>>> import numpy as np
>>> np.set_printoptions(precision=3, suppress=True, linewidth=140, floatmode="fixed")
>>> rnd = lambda a: np.round(a, 3) + 0
>>> J = np.load("test3.npy")
>>> J
array([[10,  7, 14,  1,  0],
       [20,  0,  0,  1, 17],
       [ 0, 12, 18,  1,  0],
       [ 0, 12, 24,  1,  0],
       [ 0,  4,  0,  1, 21],
       [ 0, 11, 21,  1,  0],
       [ 0, 11, 17,  1,  0],
       [16,  3,  5,  1,  0],
       [10,  8, 17,  1,  0],
       [ 0, 10, 11,  1,  0],
       [ 0, 11, 14,  1,  0],
       [ 0,  2,  0,  1, 21],
       [ 0,  2,  0,  1, 19],
       [ 8,  7, 13,  1,  0],
       [16,  0,  0,  1, 13],
       [ 0,  9,  5,  1,  9],
       [18,  0,  0,  1, 11],
       [24,  1,  3,  1,  0],
       [16,  0,  0,  1, 17],
       [16,  5, 11,  1,  0],
       [ 0,  7,  1,  1, 13],
       [12,  8, 18,  1,  0]])
>>> P = J @ np.linalg.solve(J.T @ J, J.T)
>>> print(rnd(P @ J[:, 3]))
[1.000 1.000 1.000 1.000 1.000 1.000 1.000 1.000 1.000 1.000 1.000 1.000 1.000 1.000 1.000 1.000 1.000 1.000 1.000 1.000 1.000 1.000]
>>> print(np.allclose(P @ P, P))
True
>>> rnd(np.trace(P))
np.float64(5.0)
>>> rnd(np.linalg.eigvalsh(P))
array([0.000, 0.000, 0.000, 0.000, 0.000, 0.000, 0.000, 0.000, 0.000, 0.000, 0.000, 0.000, 0.000, 0.000, 0.000, 0.000, 0.000, 1.000, 1.000,
       1.000, 1.000, 1.000])
>>> M = np.load("arr.npy")
>>> print(M)
[[1.000 0.900 0.810 0.729 0.656 0.590]
 [0.900 1.000 0.900 0.810 0.729 0.656]
 [0.810 0.900 1.000 0.900 0.810 0.729]
 [0.729 0.810 0.900 1.000 0.900 0.810]
 [0.656 0.729 0.810 0.900 1.000 0.900]
 [0.590 0.656 0.729 0.810 0.900 1.000]]
>>> # symmetric
>>> q, V = np.linalg.qr(M[:, :1])[0], np.linalg.qr(M[:, 1:])[0]
>>> sigma = np.linalg.svd(q.T @ V, compute_uv=False)
>>> rnd(np.degrees(np.arccos(sigma.clip(0, 1))))
array([4.168])
>>> print(rnd(np.linalg.norm(q @ q.T - V @ V.T, 2)))
1.0
>>> u = np.array([3, 1, 0, -1, 2, 1])
>>> out = M + np.outer(u, np.eye(6)[3])
>>> print(rnd(np.linalg.det(out) / np.linalg.det(M)), rnd(1 + np.linalg.solve(M, u)[3]))
-18.005 -18.005
>>> out
array([[1.000, 0.900, 0.810, 3.729, 0.656, 0.590],
       [0.900, 1.000, 0.900, 1.810, 0.729, 0.656],
       [0.810, 0.900, 1.000, 0.900, 0.810, 0.729],
       [0.729, 0.810, 0.900, 0.000, 0.900, 0.810],
       [0.656, 0.729, 0.810, 2.900, 1.000, 0.900],
       [0.590, 0.656, 0.729, 1.810, 0.900, 1.000]])
>>> np.linalg.matrix_rank(out - M)
np.int64(1)
